$ python3 -q
>>> import numpy as np
>>> np.set_printoptions(suppress=True, linewidth=140)
>>> K = np.loadtxt("a.csv", delimiter=",")
>>> print(K.round(2) + 0)
[[-0.05 -0.72  0.47 -0.38 -0.34 -0.05 -0.02  0.04]
 [ 0.63 -0.06 -0.13 -0.28  0.23 -0.07  0.22  0.63]
 [-0.47  0.16  0.15 -0.27  0.37 -0.7   0.12  0.14]
 [-0.1   0.01  0.26 -0.34  0.61  0.58  0.23 -0.23]
 [-0.16  0.49 -0.06 -0.63 -0.39  0.23 -0.3   0.19]
 [ 0.42  0.05 -0.23 -0.4  -0.07 -0.32  0.14 -0.7 ]
 [ 0.26 -0.04  0.19  0.    0.37 -0.11 -0.86 -0.07]
 [ 0.31  0.46  0.76  0.18 -0.17 -0.08  0.19 -0.04]]
>>> print(np.round((K + K.T) / 2, 2) + 0)
[[-0.05 -0.04  0.   -0.24 -0.25  0.18  0.12  0.18]
 [-0.04 -0.06  0.01 -0.13  0.36 -0.01  0.09  0.55]
 [ 0.    0.01  0.15 -0.01  0.15 -0.46  0.16  0.45]
 [-0.24 -0.13 -0.01 -0.34 -0.01  0.09  0.12 -0.02]
 [-0.25  0.36  0.15 -0.01 -0.39  0.08  0.03  0.01]
 [ 0.18 -0.01 -0.46  0.09  0.08 -0.32  0.01 -0.39]
 [ 0.12  0.09  0.16  0.12  0.03  0.01 -0.86  0.06]
 [ 0.18  0.55  0.45 -0.02  0.01 -0.39  0.06 -0.04]]
>>> print(np.round((K - K.T) / 2, 2))
[[ 0.   -0.67  0.47 -0.14 -0.09 -0.23 -0.14 -0.14]
 [ 0.67  0.   -0.14 -0.14 -0.13 -0.06  0.13  0.09]
 [-0.47  0.14  0.   -0.26  0.21 -0.24 -0.04 -0.31]
 [ 0.14  0.14  0.26  0.    0.62  0.49  0.11 -0.2 ]
 [ 0.09  0.13 -0.21 -0.62  0.    0.15 -0.33  0.18]
 [ 0.23  0.06  0.24 -0.49 -0.15  0.    0.13 -0.31]
 [ 0.14 -0.13  0.04 -0.11  0.33 -0.13  0.   -0.13]
 [ 0.14 -0.09  0.31  0.2  -0.18  0.31  0.13  0.  ]]
>>> u = np.array([2, 1, 1])
>>> print(np.round(np.polyval(u, K[1]), 2))
[2.42 0.94 0.9  0.88 1.34 0.94 1.32 2.43]
>>> print(np.round(np.linalg.norm(K, axis=0), 2))
[1. 1. 1. 1. 1. 1. 1. 1.]
>>> print(np.round(np.linalg.svd(K, compute_uv=False), 2))
[1. 1. 1. 1. 1. 1. 1. 1.]
>>> print(np.round(K @ K.T, 2) + 0)
[[1. 0. 0. 0. 0. 0. 0. 0.]
 [0. 1. 0. 0. 0. 0. 0. 0.]
 [0. 0. 1. 0. 0. 0. 0. 0.]
 [0. 0. 0. 1. 0. 0. 0. 0.]
 [0. 0. 0. 0. 1. 0. 0. 0.]
 [0. 0. 0. 0. 0. 1. 0. 0.]
 [0. 0. 0. 0. 0. 0. 1. 0.]
 [0. 0. 0. 0. 0. 0. 0. 1.]]
>>> J = np.loadtxt("block7.csv", delimiter=",")
>>> print(J)
[[-1.  1. -1.  0.  2.  2.  2.  0.  2.  2.  0.  2.]
 [ 0.  2.  0.  1.  3.  3.  3.  1.  3.  3.  1.  3.]
 [-1.  1. -1.  0.  2.  2.  2.  0.  2.  2.  0.  2.]
 [-2.  0. -2. -1.  1.  1.  1. -1.  1.  1. -1.  1.]
 [-1.  1. -1.  0.  2.  2.  2.  0.  2.  2.  0.  2.]
 [-1.  1. -1.  0.  2.  2.  2.  0.  2.  2.  0.  2.]
 [-4. -2. -4. -3. -1. -1. -1. -3. -1. -1. -3. -1.]
 [ 1.  3.  1.  2.  4.  4.  4.  2.  4.  4.  2.  4.]
 [-4. -2. -4. -3. -1. -1. -1. -3. -1. -1. -3. -1.]
 [-3. -1. -3. -2.  0.  0.  0. -2.  0.  0. -2.  0.]]
>>> gram = J.T @ J
>>> print(np.trace(gram), (J ** 2).sum())
474.0 474.0
>>> print((J @ J.T).shape)
(10, 10)
>>> print(np.diag(gram))
[50. 26. 50. 28. 44. 44. 44. 28. 44. 44. 28. 44.]
>>> print(gram)
[[50. 18. 50. 34.  2.  2.  2. 34.  2.  2. 34.  2.]
 [18. 26. 18. 22. 30. 30. 30. 22. 30. 30. 22. 30.]
 [50. 18. 50. 34.  2.  2.  2. 34.  2.  2. 34.  2.]
 [34. 22. 34. 28. 16. 16. 16. 28. 16. 16. 28. 16.]
 [ 2. 30.  2. 16. 44. 44. 44. 16. 44. 44. 16. 44.]
 [ 2. 30.  2. 16. 44. 44. 44. 16. 44. 44. 16. 44.]
 [ 2. 30.  2. 16. 44. 44. 44. 16. 44. 44. 16. 44.]
 [34. 22. 34. 28. 16. 16. 16. 28. 16. 16. 28. 16.]
 [ 2. 30.  2. 16. 44. 44. 44. 16. 44. 44. 16. 44.]
 [ 2. 30.  2. 16. 44. 44. 44. 16. 44. 44. 16. 44.]
 [34. 22. 34. 28. 16. 16. 16. 28. 16. 16. 28. 16.]
 [ 2. 30.  2. 16. 44. 44. 44. 16. 44. 44. 16. 44.]]
>>> print(np.allclose(gram, gram.T))
True
>>> print(np.linalg.matrix_rank(gram))
2
>>> Y = J / np.linalg.norm(J, axis=1, keepdims=True)
>>> gram = Y @ Y.T
>>> print((np.abs(gram) > 0.9).astype(int))
[[1 1 1 0 1 1 0 0 0 0]
 [1 1 1 0 1 1 0 1 0 0]
 [1 1 1 0 1 1 0 0 0 0]
 [0 0 0 1 0 0 0 0 0 0]
 [1 1 1 0 1 1 0 0 0 0]
 [1 1 1 0 1 1 0 0 0 0]
 [0 0 0 0 0 0 1 0 1 1]
 [0 1 0 0 0 0 0 1 0 0]
 [0 0 0 0 0 0 1 0 1 1]
 [0 0 0 0 0 0 1 0 1 1]]
>>> print((gram - 2 * np.eye(10)).round(6).argmax(axis=1))
[2 7 0 9 0 0 8 1 6 6]
>>> print(np.round(np.degrees(np.arccos(np.clip(gram[2, 7], -1, 1))), 2))
30.18
>>> print(np.argwhere(np.triu(np.abs(gram) > 0.95, 1)))
[[0 2]
 [0 4]
 [0 5]
 [1 7]
 [2 4]
 [2 5]
 [4 5]
 [6 8]
 [6 9]
 [8 9]]
>>> print(gram[2].round(2))
[ 1.    0.94  1.    0.75  1.    1.   -0.14  0.86 -0.14  0.17]
